% ipython --no-banner

In [1]: import numpy as np

In [2]: import numpy.linalg as la

In [3]: np.set_printoptions(precision=1, suppress=True, linewidth=140, floatmode="fixed")

In [4]: K = np.loadtxt("block13.csv", delimiter=",")

In [5]: K
Out[5]: 
array([[-1.0,  2.0,  3.0],
       [ 3.0, -1.0,  2.0],
       [ 2.0,  3.0, -1.0]])

In [6]: x0 = np.array([1, 1, 2])

In [7]: rhs = K @ x0

In [8]: rhs
Out[8]: array([7.0, 6.0, 3.0])

In [9]: la.solve(K, rhs)
Out[9]: array([1.0, 1.0, 2.0])

In [10]: la.solve(K, -2 * rhs)
Out[10]: array([-2.0, -2.0, -4.0])

In [11]: np.round(la.solve(K, K[:, 1]), 1) + 0
Out[11]: array([0.0, 1.0, 0.0])

In [12]: proj = np.triu(np.array([[-3, 0, -1], [-1, 0, -1], [0, -2, -2]]), 1) + np.eye(3)

In [13]: out = proj @ K @ la.inv(proj)

In [14]: round(la.det(out), 1)
Out[14]: np.float64(52.0)

In [15]: out
Out[15]: 
array([[-3.0, -1.0,  0.0],
       [ 1.0, -4.0,  0.0],
       [ 2.0,  3.0,  4.0]])

In [16]: np.trace(out), np.trace(K)
Out[16]: (np.float64(-3.0), np.float64(-3.0))

In [17]: proj @ K - K @ proj
Out[17]: 
array([[-2.0, -3.0,  2.0],
       [-2.0, -3.0,  3.0],
       [ 0.0,  0.0,  5.0]])

In [18]: np.poly(out)
Out[18]: array([  1.0,   3.0, -15.0, -52.0])

In [19]: (K @ K)[0]
Out[19]: array([13.0,  5.0, -2.0])

In [20]: np.allclose(K @ K.T, K.T @ K)
Out[20]: True

In [21]: arr = np.loadtxt("out13.csv", delimiter=",")

In [22]: arr
Out[22]: 
array([[ 5.0,  5.0,  5.0,  5.0],
       [ 5.0, 10.0, 10.0, 10.0],
       [ 5.0, 10.0, 15.0, 15.0],
       [ 5.0, 10.0, 15.0, 20.0]])

In [23]: out = arr / np.sqrt((arr ** 2).mean(axis=1, keepdims=True))

In [24]: la.matrix_rank(arr - arr.mean(axis=1, keepdims=True))
Out[24]: np.int64(3)

In [25]: la.matrix_rank(out) == la.matrix_rank(arr)
Out[25]: np.True_

In [26]: out[3]
Out[26]: array([0.4, 0.7, 1.1, 1.5])

In [27]: def softmax(z):
    ...:     e = np.exp(z - z.max(axis=-1, keepdims=True))
    ...:     return e / e.sum(axis=-1, keepdims=True)
    ...: 

In [28]: np.round(softmax(arr[1] + 4), 1) + 0
Out[28]: array([0.0, 0.3, 0.3, 0.3])

In [29]: softmax(arr).sum(axis=1)
Out[29]: array([1.0, 1.0, 1.0, 1.0])

In [30]: S = arr @ arr.T / np.sqrt(4)

In [31]: np.round(softmax(S + np.triu(np.full(S.shape, -np.inf), 1)), 1) + 0
Out[31]: 
array([[1.0, 0.0, 0.0, 0.0],
       [0.0, 1.0, 0.0, 0.0],
       [0.0, 0.0, 1.0, 0.0],
       [0.0, 0.0, 0.0, 1.0]])

In [32]: np.round(softmax(S), 1) + 0
Out[32]: 
array([[0.0, 0.0, 0.0, 1.0],
       [0.0, 0.0, 0.0, 1.0],
       [0.0, 0.0, 0.0, 1.0],
       [0.0, 0.0, 0.0, 1.0]])

In [33]: softmax(S)[1] @ arr
Out[33]: array([ 5.0, 10.0, 15.0, 20.0])

In [34]: evals, evecs = la.eigvalsh(arr)
---------------------------------------------------------------------------
ValueError                                Traceback (most recent call last)
Cell In[34], line 1
----> 1 evals, evecs = la.eigvalsh(arr)

ValueError: too many values to unpack (expected 2)

In [35]: evals, evecs = la.eigh(arr)

In [36]: la.eigvalsh(arr @ arr)
Out[36]: array([   2.0,    4.5,   25.0, 1718.5])

In [37]: la.eigvalsh(arr + -2 * np.eye(4))
Out[37]: array([-0.6,  0.1,  3.0, 39.5])

In [38]: rng = np.random.default_rng(181622)

In [39]: out = arr + rng.integers(-2, 3, (4, 1)) @ rng.integers(-2, 3, (1, 4))

In [40]: out
Out[40]: 
array([[ 1.0,  3.0,  5.0,  3.0],
       [ 5.0, 10.0, 10.0, 10.0],
       [ 5.0, 10.0, 15.0, 15.0],
       [ 3.0,  9.0, 15.0, 19.0]])

In [41]: np.round(la.svd(out - arr, compute_uv=False), 1) + 0
Out[41]: array([5.5, 0.0, 0.0, 0.0])

In [42]: (out + out.T) / 2
Out[42]: 
array([[ 1.0,  4.0,  5.0,  3.0],
       [ 4.0, 10.0, 10.0,  9.5],
       [ 5.0, 10.0, 15.0, 15.0],
       [ 3.0,  9.5, 15.0, 19.0]])

In [43]: round(np.abs(la.eigvals(out)).max(), 1)
Out[43]: np.float64(39.9)

In [44]: np.sort(np.abs(la.eigvals(out)))
Out[44]: array([ 1.0,  1.4,  4.7, 39.9])

In [45]: np.allclose(out, out.T)
Out[45]: False

In [46]: out @ out
Out[46]: 
array([[ 50.0, 110.0, 155.0, 165.0],
       [135.0, 305.0, 425.0, 455.0],
       [175.0, 400.0, 575.0, 625.0],
       [180.0, 420.0, 615.0, 685.0]])

In [47]: np.trace(out)
Out[47]: np.float64(45.0)

In [48]: la.determinant(out)
---------------------------------------------------------------------------
AttributeError                            Traceback (most recent call last)
Cell In[48], line 1
----> 1 la.determinant(out)

AttributeError: module 'numpy.linalg' has no attribute 'determinant'

In [49]: out.inv()
---------------------------------------------------------------------------
AttributeError                            Traceback (most recent call last)
Cell In[49], line 1
----> 1 out.inv()

AttributeError: 'numpy.ndarray' object has no attribute 'inv'
